$ python -q
>>> import numpy as np
>>> from numpy import linalg as LA
>>> np.set_printoptions(suppress=True, linewidth=100)
>>> def tidy(a):
...     return np.round(a, 2) + 0
... 
>>> J = np.array([[1, 1, -1, -1, 1, 1, -1, -1],
...     [1, -1, -1, 1, -1, 1, 1, -1],
...     [1, 1, 1, 1, -1, -1, -1, -1],
...     [1, -1, -1, 1, 1, -1, -1, 1]])
>>> J.sum(axis=0)
array([ 4,  0, -2,  2,  0,  0, -2, -2])
>>> J.sum(axis=1)
array([0, 0, 0, 0])
>>> np.abs(J).max()
np.int64(1)
>>> m1 = np.loadtxt("a.csv", delimiter=",")
>>> m1
array([[-89.33,  39.11, -49.81, -31.99, -80.07],
       [-89.33,  40.35, -51.38, -29.32, -80.48],
       [-88.85,  41.72, -50.42, -30.07, -79.32],
       [-88.66,  40.21, -49.15, -29.71, -81.83],
       [-89.43,  40.36, -49.98, -30.14, -80.93],
       [-88.38,  38.98, -49.08, -30.1 , -78.25],
       [-90.5 ,  40.02, -48.25, -28.29, -80.72],
       [-89.33,  39.56, -51.36, -29.25, -80.67],
       [-88.55,  40.69, -49.51, -30.18, -79.53],
       [-90.88,  39.46, -50.5 , -29.49, -78.39],
       [-89.84,  39.37, -48.51, -30.26, -80.9 ],
       [-90.31,  40.05, -49.53, -31.69, -81.5 ],
       [-90.24,  39.07, -50.34, -30.03, -78.87],
       [-90.85,  40.53, -50.16, -30.1 , -80.06],
       [-90.74,  40.68, -50.15, -31.01, -79.18],
       [-90.51,  41.21, -48.47, -28.9 , -81.48],
       [-89.64,  38.35, -50.9 , -30.15, -79.78],
       [-90.54,  39.83, -49.15, -30.38, -78.8 ],
       [-88.57,  38.94, -52.88, -29.86, -79.44],
       [-90.12,  39.26, -49.33, -30.45, -78.58],
       [-87.65,  41.07, -50.31, -28.9 , -82.05],
       [-90.28,  40.04, -49.83, -30.61, -80.61],
       [-88.84,  39.46, -48.94, -29.68, -77.59],
       [-88.14,  39.01, -48.95, -31.8 , -81.49],
       [-90.85,  39.13, -50.51, -28.93, -79.93],
       [-89.26,  39.39, -50.16, -31.77, -78.51],
       [-89.68,  40.62, -50.05, -30.69, -80.79],
       [-88.95,  39.9 , -49.04, -30.19, -78.4 ],
       [-90.08,  39.41, -47.83, -31.46, -79.07],
       [-88.22,  39.5 , -49.69, -30.17, -78.66]])
>>> round(np.log10(LA.cond(m1)))
2
>>> tidy(np.abs(LA.svd(m1)[2][-1]))
array([0.19, 0.89, 0.05, 0.22, 0.34])
>>> [round(float(x), 2) for x in LA.svd(m1, compute_uv=False)[:3]]
[762.45, 6.36, 5.83]
>>> LA.matrix_rank(m1, rtol=0.1)
np.int64(1)
>>> U, s, Vh = LA.svd(m1)
>>> tidy(s)
array([762.45,   6.36,   5.83,   5.06,   3.67])
>>> B = U[:, :1] @ np.diag(s[:1]) @ Vh[:1]
>>> LA.matrix_rank(B)
np.int64(1)
>>> tidy(LA.norm(m1 - B) / LA.norm(m1))
np.float64(0.01)
>>> tidy(LA.norm(m1 - B, 2)), tidy(s[1])
(np.float64(6.36), np.float64(6.36))
>>> mat = np.load("out15.npy")
>>> mat
array([[ 31,  -3,  -4,   0,   7],
       [ -3,  18,  -4,  -3, -13],
       [ -4,  -4,  19,   6,   1],
       [  0,  -3,   6,  17,  -2],
       [  7, -13,   1,  -2,  22]])
>>> Q, V = LA.qr(mat[:, :3])[0], LA.qr(mat[:, 3:])[0]
>>> s = LA.svd(Q.T @ V, compute_uv=False)
>>> (s > 0.9).sum()
np.int64(1)
>>> tidy(np.degrees(np.arccos(s.clip(0, 1))))
array([18.18, 54.77])
>>> X = np.loadtxt("case17.csv", delimiter=",")
>>> X
array([[ 0.1, -1.6, -1.7, -1. ,  0.4,  0.9, -0.1, -0.6, -1.1,  0.2, -0.1],
       [ 1.3, -0.5, -1. , -0.5,  0.5, -0.6,  0.9, -0.6, -1.1, -0.7, -0.3],
       [-0.5, -1.4,  0.5, -0.5,  1.7,  0.8, -0.2,  0. , -1. , -0.3,  0.1],
       [ 2.4,  0.5,  1.5,  0.1, -0.3,  2.1,  0.6, -1.2,  0.3, -2.1, -0.7],
       [-1.9,  0.9, -0.8, -0.4,  0.1, -0.4,  2.1, -2.1,  0.1,  0.3, -1.1],
       [ 1.5, -1.1, -0.1,  0. , -0.5, -1.4,  0.2, -0.8,  0.7, -1.7,  1.2],
       [-0.8, -1.2, -0.2,  1.6,  1.2,  2. ,  0.3,  1.3,  0.2,  1. ,  0.3],
       [-1. , -1.8, -0.3,  1.3,  0.1,  0.8, -1.2,  0.7, -0.2, -0.5,  0.7],
       [-2.7, -0.3, -0.5,  1.8,  1.1, -1.6,  0.6, -0.7,  0.4, -0.5,  1.1],
       [-0.6,  2. ,  0.4, -2.7,  0.5,  0.7,  0.2, -0.3, -0.1, -0.4, -0.8],
       [ 1.1,  0.7,  1.4, -0.5, -1.1,  0.7, -0.6,  0.6,  0.2, -1.1,  0.4],
       [ 1.6,  0.4,  0.6, -1.4,  0.1,  0. , -0.8, -2.1, -0.1,  0.7, -1. ],
       [ 0.3, -1.1, -0.5, -1. ,  0.3,  0.9,  0.6,  1.4, -0.3, -0.1,  1. ],
       [-0.6, -0.4, -0.2,  0.3, -0.4,  0.6, -1.1,  0.9, -0.6, -1.9,  1.3],
       [-2.5, -1.6,  0. , -0.8,  1.4, -0.6,  0.5, -1.6,  0.9, -0.1,  1.1],
       [ 1.4, -1.8,  0.9,  1.4,  2.1,  0.1, -0.7,  0.2,  0.8, -0.7, -0.5],
       [ 0.4, -0.7,  0.3,  0.5, -0.5, -0.1,  0.6,  1.3,  1.7,  0.9,  1.2],
       [-1.2, -0.5,  0.6,  0.4,  0. ,  0.5, -1.4, -0.6,  0.4, -1.2, -0.6],
       [-2. ,  0.9,  0. , -1.2,  0.5, -0.4,  1. ,  0.2, -0.9, -0.7, -0.9],
       [-0.3,  0.3,  1. , -1. ,  2. ,  0.9, -1.8, -0.3,  1. ,  0.1, -0.3],
       [-0.2, -0.2, -0.7, -0.5,  0.6, -1.6,  0.4,  0. ,  1.3,  1.4,  0.7],
       [-0.5,  0. , -2.1,  0. ,  0.4,  0.4,  0.3, -0.5,  0.6,  0.8,  0.4],
       [-0.8, -1.5,  0.6,  0.6,  0.6,  0.3,  0.7, -1.2,  0.4, -0.8, -1.6],
       [-0.3, -1.9, -0.6, -1.1, -0.4,  0.8, -0.8,  0.7, -1.5, -0.2,  1.1],
       [-0.4,  0. ,  1.4,  1. ,  0.1,  0.8,  0.2, -0.7, -1.1,  0.4, -2.2],
       [ 0.4, -0.1, -1.3,  1.3,  0.8, -0.1,  0.7,  0.6, -0.1, -0.7,  0.6],
       [ 0.5, -0.8,  1.1, -0.4, -1. , -0.5, -1. , -0.3,  0.1, -1.5, -1.1],
       [ 0.6, -0.1,  0. ,  0.1, -1.1,  0. ,  0. , -0.2, -0.1, -1.1, -1.2],
       [ 0.4,  0.9,  1. ,  0.2, -1. ,  0.5,  0.5, -1.6,  0.1, -0.6,  0.5],
       [-0.2,  1.5, -0.3,  0.3, -0.4, -0.4, -2. , -0.9, -2.3,  1.1, -0.6],
       [ 0.8, -1.3, -2.6, -0.7, -0.3,  0.3, -0.5,  0.5, -0.1,  1. ,  2.4],
       [ 3.3, -0.5,  1.6,  0.7,  0.9,  0.2, -0.5, -1.3,  2.3,  0.2, -0.5],
       [-0.6, -1.1, -0.8,  1.1, -0.9, -1.2, -1. , -0.1, -0.9, -0.5, -2.2],
       [ 4.5,  3.3, -0.3, -2.7,  1.2,  2.4, -1.5, -1.5, -3.3,  0.3, -5.4]])
>>> hat = X @ LA.solve(X.T @ X, X.T)
>>> tidy(np.trace(hat))
np.float64(11.0)
>>> LA.matrix_rank(np.eye(34) - hat)
np.int64(23)
